% python3 -q
>>> import numpy as np
>>> from numpy import linalg as LA
>>> np.set_printoptions(precision=1, suppress=True, linewidth=200, sign=" ")
>>> def rnd(a):
...     return np.round(a, 1) + 0
... 
>>> W0 = np.loadtxt("case17.csv", delimiter=",")
>>> W0
array([[ 4.8,  3.4,  1.8, -0.5,  0.2,  3.7, -7. ],
       [ 7.5, -2.1, -1.2,  1.9, -4.5,  0.3,  3.6],
       [-7.5, -2.9, -1.2,  0.8, -0.5,  5. , -2.9],
       [-4.2,  5.1, -2.4,  1.8, -0.9,  0.8,  6.8],
       [ 0.7, -1.3,  8. ,  1.1,  1.3,  0.3,  5.6],
       [ 2.5,  5.7,  3.1,  0.6,  2.5,  6.5, -1.8],
       [-4. , -4.2, -6.6,  2.4, -2. ,  3.5, -0.3],
       [ 7.5, -2.4, -3.3, -0.4, -3. ,  1.6, -4. ],
       [ 1.4,  0.4,  4.2, -4.8, -5.7, -1.7, -4.7],
       [ 0.1,  6. ,  2.2,  2.2,  4.5, -2. , -5.5],
       [-0.9,  5. ,  0.8, -0.3,  7.1, -3.4,  3.5],
       [ 7.1, -0.1, -4.7,  0.8,  3.7,  3.7, -0.1],
       [-2.8,  3.3,  6.9, -4.7,  1.6,  2.4, -2.1],
       [ 0. ,  4.1,  4.6,  0. ,  5.5, -4.7,  3.1],
       [ 4.9, -0.9, -5.2,  0.3,  5.1,  4.5,  1.5],
       [-3.8,  0.8,  1.6, -7.3,  0.4,  5. , -2. ],
       [ 3.3,  4. ,  3.4,  1.5, -3.9,  3.5, -5.7],
       [-2.7,  0. ,  2.8, -0.7, -7.9,  3.2,  3.3],
       [ 9.5, -0.2, -0.5,  1.5, -2.4, -1. ,  0.5],
       [-2.1, -5.1,  0.4, -4.6, -5.6, -4.2, -0.3],
       [ 1.1,  1.7,  4.7,  3.9, -7.4,  1.9, -0.4],
       [ 4.2,  0.8,  7.7,  0.2,  4.4, -1.3, -0.9],
       [ 6.7, -4.4, -1.2, -0.3,  3.5,  3.6, -2.9],
       [ 5.9, -4. , -1.4, -0.5, -6.5, -1. ,  1.8],
       [ 3.3, -0.1, -2.8, -5. , -7.1,  0.7, -2.5],
       [ 0.6, -1.7, -9.7, -1.2,  0.1, -0.4, -1.1],
       [-1.7,  2.2, -5.4,  2.4, -5.4, -3.8, -3.8],
       [ 1.4, -2.1,  7. ,  3.7,  3.4, -3.6, -2.5],
       [ 2.9, -9.1,  0.2, -3. ,  0.2,  0.2,  0.4]])
>>> x0 = np.array([1, 3, 3, -1, 2, -3, -2])
>>> target = W0 @ x0
>>> rnd(LA.lstsq(W0, target)[0])
array([ 1.,  3.,  3., -1.,  2., -3., -2.])
>>> rng = np.random.default_rng(182)
>>> target = target + 0.3 * rng.normal(size=29)
>>> rnd(target)
array([ 24. , -21.1, -30.3, -15.5,  10. ,  17.6, -53. , -12. ,  22.9,  48.7,  33.7, -11.7,  32.6,  44.6, -20.5,   0.5,  17.2, -25.2,   3.2,  -9.7,  -2.9,  43.9,  -7.9, -23.3, -11.8, -29. ,  -4.9,
        34.9, -20.9])
>>> b, *_ = LA.lstsq(W0, target)
>>> b.round()
array([ 1.,  3.,  3., -1.,  2., -3., -2.])
>>> rnd(b)
array([ 1.,  3.,  3., -1.,  2., -3., -2.])
>>> x0 = np.array([0, -1, 1, 0, 2, -2, 2])
>>> h1 = np.maximum(W0 @ x0, 0)
>>> np.flatnonzero(h1 > 1e-9)
array([  3,   4,  10,  13,  19,  21,  27,  28])
>>> rnd(np.maximum(W0 @ (3 * x0), 0))
array([  0. ,   0. ,   0. ,   8.1,  67.5,   0. ,   0. ,   0. ,   0. ,   0. ,  71.4,   0. ,   0. ,  81.3,   0. ,   0. ,   0. ,   0. ,   0. ,   6.3,   0. ,  49.5,   0. ,   0. ,   0. ,   0. ,   0. ,
        54.3,  30.3])
>>> rnd(np.tanh(W0 @ x0))
array([-1. , -0.9, -1. ,  1. ,  1. , -1. , -1. , -1. , -1. , -0.9,  1. , -1. , -1. ,  1. , -0.1, -1. , -1. , -1. , -1. ,  1. , -1. ,  1. , -1. , -1. , -1. , -1. , -1. ,  1. ,  1. ])
